>>> import numpy as np
>>> import numpy.linalg as la
>>> np.set_printoptions(precision=2, suppress=True, linewidth=120, sign=" ")
>>> def tidy(a):
...     return np.round(a, 2) + 0
... 
>>> arr = np.loadtxt("case15.csv", delimiter=",")
>>> arr
array([[-3., -1.,  0.,  0.],
       [ 1.,  2.,  0.,  0.],
       [ 0.,  0., -3., -1.],
       [ 0.,  0.,  1.,  2.]])
>>> w, evecs = la.eig(arr)
>>> tidy(np.sort(la.eigvals(la.inv(arr))))
array([-0.36, -0.36,  0.56,  0.56])
>>> tidy(arr @ evecs[:, 0] - w[0] * evecs[:, 0])
array([ 0.,  0.,  0.,  0.])
>>> tidy(np.prod(w))
np.float64(25.0)
>>> arr[1] @ arr[3]
np.float64(0.0)
>>> tidy(la.norm(arr) ** 2 / la.norm(arr, 2) ** 2)
np.float64(2.29)
>>> tidy(la.norm(arr, axis=0))
array([ 3.16,  2.24,  3.16,  2.24])
>>> np.kron(np.eye(2, dtype=int), arr)
array([[-3., -1.,  0.,  0., -0., -0.,  0.,  0.],
       [ 1.,  2.,  0.,  0.,  0.,  0.,  0.,  0.],
       [ 0.,  0., -3., -1.,  0.,  0., -0., -0.],
       [ 0.,  0.,  1.,  2.,  0.,  0.,  0.,  0.],
       [-0., -0.,  0.,  0., -3., -1.,  0.,  0.],
       [ 0.,  0.,  0.,  0.,  1.,  2.,  0.,  0.],
       [ 0.,  0., -0., -0.,  0.,  0., -3., -1.],
       [ 0.,  0.,  0.,  0.,  0.,  0.,  1.,  2.]])
>>> F = np.loadtxt("run19.csv", delimiter=",")
>>> F
array([[ 2., -1., -2.,  0.],
       [ 2., -1., -2.,  0.],
       [ 0.,  0.,  0.,  0.],
       [ 2., -1., -2.,  0.]])
>>> A2 = np.array([[0, 1], [3, 2], [4, 3], [5, 0]])
>>> F @ A2
array([[-11.,  -6.],
       [-11.,  -6.],
       [  0.,   0.],
       [-11.,  -6.]])
>>> la.matrix_rank(np.vstack([F, A2.T]))
np.int64(3)
>>> np.vstack([F, A2.T]).shape
(6, 4)
>>> la.matrix_rank(F @ A2)
np.int64(1)
>>> np.abs(np.diag(la.qr(F)[1])) > 1e-9
array([ True, False, False, False])
>>> la.lstsq(F[:-1].T, F[-1])[2]
np.int32(1)
>>> U, sig, vt = la.svd(F)
>>> np.argmax(sig[:-1] / (sig[1:] + 1e-6)) + 1
np.int64(1)
>>> A2 = U[:, :1] @ np.diag(sig[:1]) @ vt[:1]
>>> tidy(la.norm(F - A2) / la.norm(F))
np.float64(0.0)
>>> tidy(la.norm(F - A2, 2)), tidy(sig[1])
(np.float64(0.0), np.float64(0.0))
>>> U, sig, vt = la.svd(F, full_matrices=False)
>>> np.cumsum(sig ** 2) / np.sum(sig ** 2)
array([ 1.,  1.,  1.,  1.])
>>> U.shape, sig.shape, vt.shape
((4, 4), (4,), (4, 4))
>>> tidy(vt @ vt.T)
array([[ 1.,  0.,  0.,  0.],
       [ 0.,  1.,  0.,  0.],
       [ 0.,  0.,  1.,  0.],
       [ 0.,  0.,  0.,  1.]])
>>> tidy(sig)
array([ 5.2,  0. ,  0. ,  0. ])
>>> tidy(U.T @ U)
array([[ 1.,  0.,  0.,  0.],
       [ 0.,  1.,  0.,  0.],
       [ 0.,  0.,  1.,  0.],
       [ 0.,  0.,  0.,  1.]])
>>> np.abs(U[:, 0]).round(6).argmax()
np.int64(0)
>>> la.cond(F) > 100
np.True_
>>> A = np.loadtxt("mat.csv", delimiter=",")
>>> tidy(A)
array([[ 0.16, -0.36,  0.04],
       [-0.36,  0.85,  0.02],
       [ 0.04,  0.02,  1.  ]])
>>> T = np.stack([A, -3 * A, A[::-1]])
>>> (T @ A.T).shape
(3, 3, 3)
>>> T.shape
(3, 3, 3)
>>> tidy(T.sum(axis=0))
array([[-0.27,  0.74,  0.91],
       [ 0.36, -0.85, -0.02],
       [ 0.07, -0.4 , -1.95]])
>>> tidy(la.norm(T, axis=(1, 2)))
array([ 1.41,  4.24,  1.41])
>>> rng = np.random.default_rng(581971)
>>> z = rng.permutation(3)
>>> z
array([ 1,  2,  0])
>>> A2 = A[z][:, z]
>>> tidy(la.det(A2)), tidy(la.det(A[z]))
(np.float64(0.0), np.float64(0.0))
>>> tidy(A2)
array([[ 0.85,  0.02, -0.36],
       [ 0.02,  1.  ,  0.04],
       [-0.36,  0.04,  0.16]])
>>> np.allclose(A2, A)
False
>>> E = np.array([[-2.8, -0.5, 1.5],
...     [-1.6, -0.7, -0.4],
...     [0.0, 0.0, -1.5],
...     [-0.5, -2.2, -1.0],
...     [-0.1, 1.6, 1.6]])
>>> E[:, 2] *= 10
>>> E
array([[ -2.8,  -0.5,  15. ],
       [ -1.6,  -0.7,  -4. ],
       [  0. ,   0. , -15. ],
       [ -0.5,  -2.2, -10. ],
       [ -0.1,   1.6,  16. ]])
>>> Q = arr.astype(float).copy()
>>> for j in range(4):
...     Q[:, j] -= Q[:, :j] @ (Q[:, :j].T @ Q[:, j])
...     Q[:, j] /= la.norm(Q[:, j])
... 
>>> tidy(Q.T @ Q)
array([[ 1.,  0.,  0.,  0.],
       [ 0.,  1.,  0.,  0.],
       [ 0.,  0.,  1.,  0.],
       [ 0.,  0.,  0.,  1.]])
>>> tidy(Q.T @ arr)
array([[ 3.16,  1.58,  0.  ,  0.  ],
       [ 0.  ,  1.58,  0.  ,  0.  ],
       [ 0.  ,  0.  ,  3.16,  1.58],
       [ 0.  ,  0.  ,  0.  ,  1.58]])
>>> proj = E @ la.solve(E.T @ E, E.T)
>>> tidy(proj @ E[:, 2])
array([ 15.,  -4., -15., -10.,  16.])
>>> tidy(la.eigvalsh(proj))
array([ 0.,  0.,  1.,  1.,  1.])
>>> W1 = np.array([[-5, 0], [3, 2], [-2, 4]])
>>> beta = np.array([2, 0])
>>> H = np.maximum(E @ W1 + beta, 0)
>>> H
array([[  0. ,  59. ],
       [ 15.9,   0. ],
       [ 32. ,   0. ],
       [ 17.9,   0. ],
       [  0. ,  67.2]])
>>> cent = np.array([[0, 3], [0, 0]])
>>> W1 @ cent
array([[  0, -15],
       [  0,   9],
       [  0,  -6]])
>>> tidy(H @ cent)
array([[  0. ,   0. ],
       [  0. ,  47.7],
       [  0. ,  96. ],
       [  0. ,  53.7],
       [  0. ,   0. ]])
